In [1]: import numpy as np

In [2]: np.set_printoptions(suppress=True, linewidth=120)

In [3]: A2 = np.array([[1, -1, 2], [0, -2, 0], [1, -2, -2]])

In [4]: arr = A2 - A2.T

In [5]: print(arr)
[[ 0 -1  1]
 [ 1  0  2]
 [-1 -2  0]]

In [6]: try:
   ...:     np.linalg.inv(arr)
   ...: except np.linalg.LinAlgError as e:
   ...:     print("failed:", e)
   ...: 
failed: Singular matrix

In [7]: print(np.linalg.lstsq(arr[:-1].T, arr[-1])[2])
2

In [8]: print(np.round(np.trace(np.linalg.pinv(arr) @ arr), 3))
2.0

In [9]: print(np.abs(np.diag(np.linalg.qr(arr)[1])) > 1e-9)
[ True  True False]

In [10]: left, sv, Vt = np.linalg.svd(arr)

In [11]: print(sv.round(3) + 0)
[2.449 2.449 0.   ]

In [12]: A2 = left[:, :2] @ np.diag(sv[:2]) @ Vt[:2]

In [13]: print(np.round(np.abs(arr - A2).max(), 3))
0.0

In [14]: print(round(np.linalg.norm(arr - A2, 2), 3), round(sv[2], 3))
0.0 0.0

In [15]: print(np.linalg.matrix_rank(A2))
2

In [16]: print(np.linalg.matrix_rank(arr, rtol=0.05))
2

In [17]: J = np.load("out7.npy")

In [18]: print(J)
[[ 0.  -1. ]
 [ 3.  -1.2]
 [12.  -1.8]
 [ 9.   2.2]
 [ 7.   1.5]]

In [19]: A2 = np.c_[J[:, :1] @ np.array([[0]]), np.array([2, 1, 3, 2, 1])]

In [20]: print(A2)
[[0. 2.]
 [0. 1.]
 [0. 3.]
 [0. 2.]
 [0. 1.]]

In [21]: print(np.round(np.linalg.norm(np.linalg.qr(J)[0].T @ A2, axis=0) ** 2 / ((A2 ** 2).sum(axis=0) + 1e-12), 3))
[0.    0.823]

In [22]: print(np.linalg.matrix_rank(A2))
1

In [23]: print(np.linalg.matrix_rank(np.c_[J, A2]))
3

In [24]: def softmax(z):
    ...:     e = np.exp(z - z.max(axis=-1, keepdims=True))
    ...:     return e / e.sum(axis=-1, keepdims=True)
    ...: 

In [25]: print(np.round(softmax(10 * J[4]), 3) + 0)
[1. 0.]

In [26]: print(softmax(J).sum(axis=1))
[1. 1. 1. 1. 1.]

In [27]: print(np.round(softmax(J[4] + 3), 3))
[0.996 0.004]

In [28]: scores = J @ J.T / np.sqrt(2)

In [29]: print(np.round(softmax(scores)[4] @ J, 3))
[12.  -1.8]

In [30]: print(np.round(softmax(scores + np.triu(np.full(scores.shape, -np.inf), 1)), 3) + 0)
[[1.    0.    0.    0.    0.   ]
 [0.001 0.999 0.    0.    0.   ]
 [0.    0.    1.    0.    0.   ]
 [0.    0.    1.    0.    0.   ]
 [0.    0.    1.    0.    0.   ]]

In [31]: X = np.array([[-2, -1, 0, 1, 2],
    ...:     [3, 4, 5, 6, 7],
    ...:     [8, 9, 10, 11, 12],
    ...:     [13, 14, 15, 16, 17]])

In [32]: left, sv, Vt = np.linalg.svd(X)

In [33]: print(sv.round(3) + 0)
[42.142  3.752  0.     0.   ]

In [34]: A2 = left[:, :2] @ np.diag(sv[:2]) @ Vt[:2]

In [35]: print(round(float(np.abs(X - A2).max()), 3))
0.0

In [36]: print(np.linalg.matrix_rank(A2))
2

In [37]: print(np.linalg.matrix_rank(X, rtol=0.05))
2

In [38]: left, sv, Vt = np.linalg.svd(X, full_matrices=False)

In [39]: print(np.round(np.abs(Vt[0]), 3))
[0.367 0.406 0.444 0.482 0.521]

In [40]: print(round(float(np.sqrt((sv ** 2).sum())), 3), np.round(np.linalg.norm(X), 3))
42.308 42.308

In [41]: print(sv.round(3) + 0)
[42.142  3.752  0.     0.   ]

In [42]: print(np.abs(left[:, 0]).round(6).argmax())
3

In [43]: print(np.round(left.T @ left, 3) + 0)
[[1. 0. 0. 0.]
 [0. 1. 0. 0.]
 [0. 0. 1. 0.]
 [0. 0. 0. 1.]]

In [44]: print(np.round(sv / sv[0], 3) + 0)
[1.    0.089 0.    0.   ]

In [45]: print(np.argsort(-np.linalg.norm(X, axis=0).round(6), kind="stable")[:3])
[4 3 2]

In [46]: print(np.linalg.matrix_rank(X, rtol=0.1))
1

In [47]: print(np.linalg.cond(X) > 100)
True

In [48]: A = np.load("a.npy")

In [49]: print(A)
[[-2.049 -2.059 -6.127 -5.956]
 [-1.007 -0.926 -3.077 -3.125]
 [-1.058 -0.932 -3.021 -3.002]
 [ 0.054  0.027  0.11  -0.047]
 [-0.022 -0.031 -0.042 -0.01 ]]

In [50]: left, sv, Vt = np.linalg.svd(A)

In [51]: print(sv.round(3))
[11.075  0.184  0.086  0.039]

In [52]: A2 = left[:, :1] @ np.diag(sv[:1]) @ Vt[:1]

In [53]: print(np.linalg.matrix_rank(A, rtol=0.05))
1

In [54]: print(round(np.linalg.norm(A - A2, 2), 3), np.round(sv[1], 3))
0.184 0.184

In [55]: x = np.array([2, 3, -3, 8])

In [56]: rhs = A @ x

In [57]: try:
    ...:     np.linalg.solve(A, rhs)
    ...: except np.linalg.LinAlgError as e:
    ...:     print(e)
    ...: 
Last 2 dimensions of the array must be square

In [58]: print(rhs.round(3))
[-39.542 -20.561 -19.865  -0.517  -0.091]

In [59]: rng = np.random.default_rng(61375)

In [60]: rhs = rhs + 0.02 * rng.normal(size=5)

In [61]: print(rhs.round(3))
[-39.563 -20.58  -19.857  -0.511  -0.066]

In [62]: beta, *_ = np.linalg.lstsq(A, rhs)

In [63]: print(beta.round(3))
[ 1.502  2.877 -2.714  7.923]

In [64]: print(round(float(np.linalg.norm(rhs - A @ beta)), 3))
0.022

In [65]: print(np.round(A.sum(axis=1), 3))
[-16.191  -8.135  -8.013   0.144  -0.105]

In [66]: print(np.abs(A).max())
6.127

In [67]: print(np.unravel_index(np.abs(A).argmax(), A.shape))
(np.int64(0), np.int64(2))

In [68]: A2 = A / np.sqrt((A ** 2).mean(axis=1, keepdims=True))

In [69]: print(np.linalg.matrix_rank(A2) == np.linalg.matrix_rank(A))
True

In [70]: print(np.round(np.linalg.norm(A2, axis=1), 3))
[2. 2. 2. 2. 2.]

In [71]: print(np.linalg.matrix_rank(A - A.mean(axis=1, keepdims=True)))
3

In [72]: print(A2[4].round(3))
[-0.765 -1.078 -1.46  -0.348]

In [73]: m1 = np.array([[-1.0, 1.0, 1.0, 1.0],
    ...:     [1.0, -1.0, 1.0, 1.0],
    ...:     [1.0, 1.0, -1.0, 1.0],
    ...:     [1.0, 1.0, 1.0, -1.0]])

In [74]: print(m1)
[[-1.  1.  1.  1.]
 [ 1. -1.  1.  1.]
 [ 1.  1. -1.  1.]
 [ 1.  1.  1. -1.]]

In [75]: print(np.round(softmax(10 * m1[0]), 3) + 0)
[0.    0.333 0.333 0.333]

In [76]: print(np.round(softmax(m1[0] + 4), 3))
[0.043 0.319 0.319 0.319]

In [77]: scores = m1 @ m1.T / np.sqrt(4)

In [78]: print(softmax(scores).round(6).argmax(axis=1))
[0 1 2 3]

In [79]: t = np.radians(135)

In [80]: Rm = np.eye(5)

In [81]: Rm[0, 0] = Rm[2, 2] = np.cos(t)

In [82]: Rm[0, 2], Rm[2, 0] = -np.sin(t), np.sin(t)

In [83]: print(Rm.round(3))
[[-0.707  0.    -0.707  0.     0.   ]
 [ 0.     1.     0.     0.     0.   ]
 [ 0.707  0.    -0.707  0.     0.   ]
 [ 0.     0.     0.     1.     0.   ]
 [ 0.     0.     0.     0.     1.   ]]

In [84]: A2 = X @ Rm.T

In [85]: print(np.allclose(X @ X.T, A2 @ A2.T))
True

In [86]: f = np.array([-2, -3, 3, -2])

In [87]: A2 = m1 + np.outer(f, np.eye(4)[1])

In [88]: print(round(float(np.linalg.det(A2) / np.linalg.det(m1)), 3), np.round(1 + np.linalg.solve(m1, f)[1], 3))
1.5 1.5

In [89]: vals, V = np.linalg.eig(m1)

In [90]: print(np.round(m1 @ V[:, 0] - vals[0] * V[:, 0], 3) + 0)
[0. 0. 0. 0.]

In [91]: print(np.round(np.sort(np.linalg.eigvals(m1 @ m1)), 3))
[4. 4. 4. 4.]

In [92]: print(vals.round(3))
[-2.  2. -2. -2.]

In [93]: F = np.load("w.npy")

In [94]: print(F.round(3))
[[-0.588  0.667  0.451 -0.073]
 [-0.392 -0.355  0.148  0.836]
 [-0.588 -0.602  0.037 -0.538]
 [-0.392  0.257 -0.88   0.081]]

In [95]: x = np.array([-4, 0, 1, -2])

In [96]: print(np.round(F.T @ (F @ x), 3) + 0)
[-4.  0.  1. -2.]

In [97]: print(np.round(np.abs(np.linalg.eigvals(F)), 3))
[1. 1. 1. 1.]

In [98]: print(4 - np.linalg.matrix_rank(F - np.eye(4), tol=1e-8))
1

In [99]: print(np.round(np.sort(np.abs(np.degrees(np.angle(np.linalg.eigvals(F))))), 3))
[  0.    114.364 114.364 180.   ]

In [100]: print([p for p in range(1, 25) if np.allclose(np.linalg.matrix_power(F, p), np.eye(4))])
[]

In [101]: print(np.round(F @ F.T, 3) + 0)
[[1. 0. 0. 0.]
 [0. 1. 0. 0.]
 [0. 0. 1. 0.]
 [0. 0. 0. 1.]]

In [102]: print(np.round(np.linalg.svd(F, compute_uv=False), 3))
[1. 1. 1. 1.]

In [103]: print(round(float(F[:, 2] @ F[:, 0]), 3))
0.0
